$ python3 -q
>>> import numpy as np
>>> np.set_printoptions(precision=3, suppress=True, linewidth=100)
>>> J = np.load("a.npy")
>>> print(J)
[[-1.4 -0.8 -2.8]
 [ 0.1 -0.3 -0.3]]
>>> print(np.round(np.linalg.norm(J) ** 2 / np.linalg.norm(J, 2) ** 2, 3))
1.01
>>> print(round(np.linalg.norm(J, "nuc"), 3))
3.568
>>> print(round(float(np.linalg.norm(J[1], 1)), 3), round(float(np.linalg.norm(J[1], np.inf)), 3))
0.7 0.3
>>> print(round(np.linalg.norm(J, 1), 3), round(float(np.linalg.norm(J, np.inf)), 3))
3.1 5.0
>>> print(J[1] @ J[0])
0.94
>>> Uu, sv, VT = np.linalg.svd(J)
>>> print(sv)
[3.244 0.323]
>>> B = Uu[:, :1] @ np.diag(sv[:1]) @ VT[:1]
>>> print(round(np.abs(J - B).max(), 3))
0.225
>>> print(round(float(np.linalg.norm(J - B) / np.linalg.norm(J)), 3))
0.099
>>> print(round(float(np.linalg.norm(J - B, 2)), 3), round(sv[1], 3))
0.323 0.323
>>> print(round(float(np.linalg.norm(J, 2) / np.linalg.norm(J)), 3))
0.995
>>> print(np.argsort(-np.linalg.norm(J, axis=0).round(6), kind="stable")[:3])
[2 0 1]
>>> print(np.linalg.matrix_rank(J, rtol=0.1))
1
>>> x0 = np.array([3, 3, 2])
>>> print(J @ x0)
[-12.2  -1.2]
>>> print(J * x0)
[[-4.2 -2.4 -5.6]
 [ 0.3 -0.9 -0.6]]
>>> print((J * x0).sum(axis=1))
[-12.2  -1.2]
>>> print(J @ np.ones(3))
[-5.  -0.5]
>>> th = np.radians(150)
>>> Rm = np.eye(3)
>>> Rm[2, 2] = Rm[1, 1] = np.cos(th)
>>> Rm[2, 1], Rm[1, 2] = -np.sin(th), np.sin(th)
>>> print(Rm)
[[ 1.     0.     0.   ]
 [ 0.    -0.866  0.5  ]
 [ 0.    -0.5   -0.866]]
>>> B = J @ Rm.T
>>> print(round(float(np.linalg.det(Rm)), 3), round(np.trace(Rm), 3))
1.0 -0.732
>>> print(np.allclose(J @ J.T, B @ B.T))
True
>>> print(B)
[[-1.4   -0.707  2.825]
 [ 0.1    0.11   0.41 ]]
>>> mat = np.load("test15.npy")
>>> print(mat)
[[-3 -4 -3]
 [-1 -2 -1]
 [-4 -5 -4]]
>>> # columns 0 and 2 are equal
>>> W = np.array([[7, 4, 1, 6, 6, 9], [6, 4, 3, 6, 7, 9], [2, 5, 2, 1, 2, 2]])
>>> c = np.array([3, 0, -5, 9, -9, -6])
>>> hid = np.maximum(J @ W + c, 0)
>>> print((hid > 0).mean(axis=0))
[0.5 0.  0.  0.5 0.  0. ]
>>> print(hid)
[[0.  0.  0.  0.  0.  0. ]
 [1.3 0.  0.  7.5 0.  0. ]]
>>> W2 = np.array([[-2, -5], [3, 4], [1, -5], [4, -1], [-5, 4], [1, 5]])
>>> print(hid @ W2)
[[  0.    0. ]
 [ 27.4 -14. ]]
>>> print(W @ W2)
[[ 2 39]
 [ 1 38]
 [ 9 17]]
